In [1]: import numpy as np

In [2]: np.set_printoptions(precision=3, suppress=True, linewidth=200)

In [3]: t = np.deg2rad(36)

In [4]: m1 = np.eye(11)

In [5]: m1[np.ix_([10, 9], [10, 9])] = [[np.cos(t), -np.sin(t)], [np.sin(t), np.cos(t)]]

In [6]: m1
Out[6]: 
array([[ 1.   ,  0.   ,  0.   ,  0.   ,  0.   ,  0.   ,  0.   ,  0.   ,  0.   ,  0.   ,  0.   ],
       [ 0.   ,  1.   ,  0.   ,  0.   ,  0.   ,  0.   ,  0.   ,  0.   ,  0.   ,  0.   ,  0.   ],
       [ 0.   ,  0.   ,  1.   ,  0.   ,  0.   ,  0.   ,  0.   ,  0.   ,  0.   ,  0.   ,  0.   ],
       [ 0.   ,  0.   ,  0.   ,  1.   ,  0.   ,  0.   ,  0.   ,  0.   ,  0.   ,  0.   ,  0.   ],
       [ 0.   ,  0.   ,  0.   ,  0.   ,  1.   ,  0.   ,  0.   ,  0.   ,  0.   ,  0.   ,  0.   ],
       [ 0.   ,  0.   ,  0.   ,  0.   ,  0.   ,  1.   ,  0.   ,  0.   ,  0.   ,  0.   ,  0.   ],
       [ 0.   ,  0.   ,  0.   ,  0.   ,  0.   ,  0.   ,  1.   ,  0.   ,  0.   ,  0.   ,  0.   ],
       [ 0.   ,  0.   ,  0.   ,  0.   ,  0.   ,  0.   ,  0.   ,  1.   ,  0.   ,  0.   ,  0.   ],
       [ 0.   ,  0.   ,  0.   ,  0.   ,  0.   ,  0.   ,  0.   ,  0.   ,  1.   ,  0.   ,  0.   ],
       [ 0.   ,  0.   ,  0.   ,  0.   ,  0.   ,  0.   ,  0.   ,  0.   ,  0.   ,  0.809,  0.588],
       [ 0.   ,  0.   ,  0.   ,  0.   ,  0.   ,  0.   ,  0.   ,  0.   ,  0.   , -0.588,  0.809]])

In [7]: t = np.radians(135)

In [8]: Rm = np.eye(11)

In [9]: Rm[10, 10] = Rm[3, 3] = np.cos(t)

In [10]: Rm[10, 3], Rm[3, 10] = -np.sin(t), np.sin(t)

In [11]: Rm
Out[11]: 
array([[ 1.   ,  0.   ,  0.   ,  0.   ,  0.   ,  0.   ,  0.   ,  0.   ,  0.   ,  0.   ,  0.   ],
       [ 0.   ,  1.   ,  0.   ,  0.   ,  0.   ,  0.   ,  0.   ,  0.   ,  0.   ,  0.   ,  0.   ],
       [ 0.   ,  0.   ,  1.   ,  0.   ,  0.   ,  0.   ,  0.   ,  0.   ,  0.   ,  0.   ,  0.   ],
       [ 0.   ,  0.   ,  0.   , -0.707,  0.   ,  0.   ,  0.   ,  0.   ,  0.   ,  0.   ,  0.707],
       [ 0.   ,  0.   ,  0.   ,  0.   ,  1.   ,  0.   ,  0.   ,  0.   ,  0.   ,  0.   ,  0.   ],
       [ 0.   ,  0.   ,  0.   ,  0.   ,  0.   ,  1.   ,  0.   ,  0.   ,  0.   ,  0.   ,  0.   ],
       [ 0.   ,  0.   ,  0.   ,  0.   ,  0.   ,  0.   ,  1.   ,  0.   ,  0.   ,  0.   ,  0.   ],
       [ 0.   ,  0.   ,  0.   ,  0.   ,  0.   ,  0.   ,  0.   ,  1.   ,  0.   ,  0.   ,  0.   ],
       [ 0.   ,  0.   ,  0.   ,  0.   ,  0.   ,  0.   ,  0.   ,  0.   ,  1.   ,  0.   ,  0.   ],
       [ 0.   ,  0.   ,  0.   ,  0.   ,  0.   ,  0.   ,  0.   ,  0.   ,  0.   ,  1.   ,  0.   ],
       [ 0.   ,  0.   ,  0.   , -0.707,  0.   ,  0.   ,  0.   ,  0.   ,  0.   ,  0.   , -0.707]])

In [12]: other = m1 @ Rm.T

In [13]: print(np.linalg.svd(m1, compute_uv=False), np.linalg.svd(other, compute_uv=False))
[1. 1. 1. 1. 1. 1. 1. 1. 1. 1. 1.] [1. 1. 1. 1. 1. 1. 1. 1. 1. 1. 1.]

In [14]: np.allclose(np.linalg.norm(m1, axis=1), np.linalg.norm(other, axis=1))
Out[14]: True
